In [1]: import numpy as np

In [2]: import numpy.linalg as la

In [3]: np.set_printoptions(precision=3, suppress=True, linewidth=140)

In [4]: data = np.array([[7.0, 6.0, -2.0, 1.0],
   ...:     [0.0, 0.0, 0.0, 0.0],
   ...:     [12.0, 12.0, -3.0, 3.0],
   ...:     [0.0, 2.0, 0.0, 2.0]])

In [5]: data
Out[5]: 
array([[ 7.,  6., -2.,  1.],
       [ 0.,  0.,  0.,  0.],
       [12., 12., -3.,  3.],
       [ 0.,  2.,  0.,  2.]])

In [6]: Uu, sv, Vh = la.svd(data)

In [7]: evecs = Vh[:(sv > 1e-8).sum()]

In [8]: rng = np.random.default_rng(495)

In [9]: vec = data[0] + -1 * data[2] + rng.integers(2) * np.eye(4)[0]

In [10]: vec
Out[10]: array([-5., -6.,  1., -2.])

In [11]: np.allclose(evecs.T @ evecs @ vec, vec)
Out[11]: True

In [12]: np.diag(evecs.T @ evecs)
Out[12]: array([0.75, 0.75, 0.75, 0.75])

In [13]: idx = rng.permutation(4)

In [14]: idx
Out[14]: array([2, 1, 0, 3])

In [15]: Y = data[idx][:, idx]

In [16]: Y
Out[16]: 
array([[-3., 12., 12.,  3.],
       [ 0.,  0.,  0.,  0.],
       [-2.,  6.,  7.,  1.],
       [ 0.,  2.,  0.,  2.]])

In [17]: np.diag(Y)
Out[17]: array([-3.,  0.,  7.,  2.])

In [18]: r0 = np.array([3, 3, 2])

In [19]: np.array([np.convolve(row, r0, "same") for row in Y])
Out[19]: 
array([[27., 66., 69., 33.],
       [ 0.,  0.,  0.,  0.],
       [12., 35., 36., 17.],
       [ 6.,  6., 10.,  6.]])

In [20]: np.polyval(r0, Y[0])
Out[20]: array([ 20., 470., 470.,  38.])
